% python3 -q
>>> import numpy as np
>>> import numpy.linalg as la
>>> np.set_printoptions(suppress=True, linewidth=160)
>>> data = np.load("mat.npy")
>>> print(data)
[[-1.6 -1.2  0.5  0.9 -0.9  1.8]
 [ 1.4  0.4  1.6 -1.8 -0.7  0.4]
 [ 0.1 -0.9 -1.8 -1.  -2.  -0.1]
 [-0.8  1.   1.7  1.2 -1.6  0.7]
 [-0.3 -1.1  0.3 -1.   1.5  2.1]
 [ 0.8  1.4 -2.2 -0.9 -0.2 -0.9]
 [ 0.9 -0.6 -1.2  1.6  0.6  1.9]
 [-0.5  0.2  1.8 -1.8 -1.  -1.2]
 [ 1.1  1.4  1.3  1.8  0.7 -0.6]
 [-0.6  0.4  1.7  0.3 -0.9  2.1]
 [-0.6  0.8 -0.4 -2.5  0.1 -1.3]
 [ 0.2 -1.   1.6 -2.  -0.5 -1. ]
 [-1.  -1.7  0.9  0.8 -1.8  0.5]
 [-2.5 -0.8 -1.2  0.4 -0.1  0.6]
 [ 0.6  1.8 -0.9 -0.3  0.9  2. ]
 [ 0.3  1.1 -1.1 -1.6 -0.9 -1.8]
 [-0.1 -0.1  1.3 -2.1 -1.5 -0.8]]
>>> Y = data / la.norm(data, axis=1, keepdims=True)
>>> cov = Y @ Y.T
>>> print(np.round(la.norm(Y, axis=1), 1))
[1. 1. 1. 1. 1. 1. 1. 1. 1. 1. 1. 1. 1. 1. 1. 1. 1.]
>>> print((cov - 2 * np.eye(17)).round(6).argmax(axis=1))
[12 16 15  9  0 15 14 16  3  3 15 16  0  0  6  5  7]
>>> print(round(np.degrees(np.arccos(np.clip(cov[1, 9], -1, 1))), 1))
69.9
>>> x0 = np.array([6, 7, 6, 9, 1, 8])
>>> y = data @ x0
>>> print(np.round(la.lstsq(data, y)[0], 1))
[6. 7. 6. 9. 1. 8.]
>>> print(np.round(la.solve(data.T @ data, data.T @ y), 1))
[6. 7. 6. 9. 1. 8.]
>>> print(np.round(la.pinv(data) @ data, 1) + 0)
[[1. 0. 0. 0. 0. 0.]
 [0. 1. 0. 0. 0. 0.]
 [0. 0. 1. 0. 0. 0.]
 [0. 0. 0. 1. 0. 0.]
 [0. 0. 0. 0. 1. 0.]
 [0. 0. 0. 0. 0. 1.]]
>>> rng = np.random.default_rng(537)
>>> y = y + 0.3 * rng.normal(size=17)
>>> print(y.round(1))
[  7.2   7.7 -28.7  27.1   1.6 -13.7  24.3 -17.9  36.7  28.8 -33.6 -22.9  -3.2 -19.7  25.5 -26.9 -20.1]
>>> coef, *_ = la.lstsq(data, y)
>>> print(round(la.norm(y - data @ coef), 1))
1.0
>>> print(coef.round())
[6. 7. 6. 9. 1. 8.]
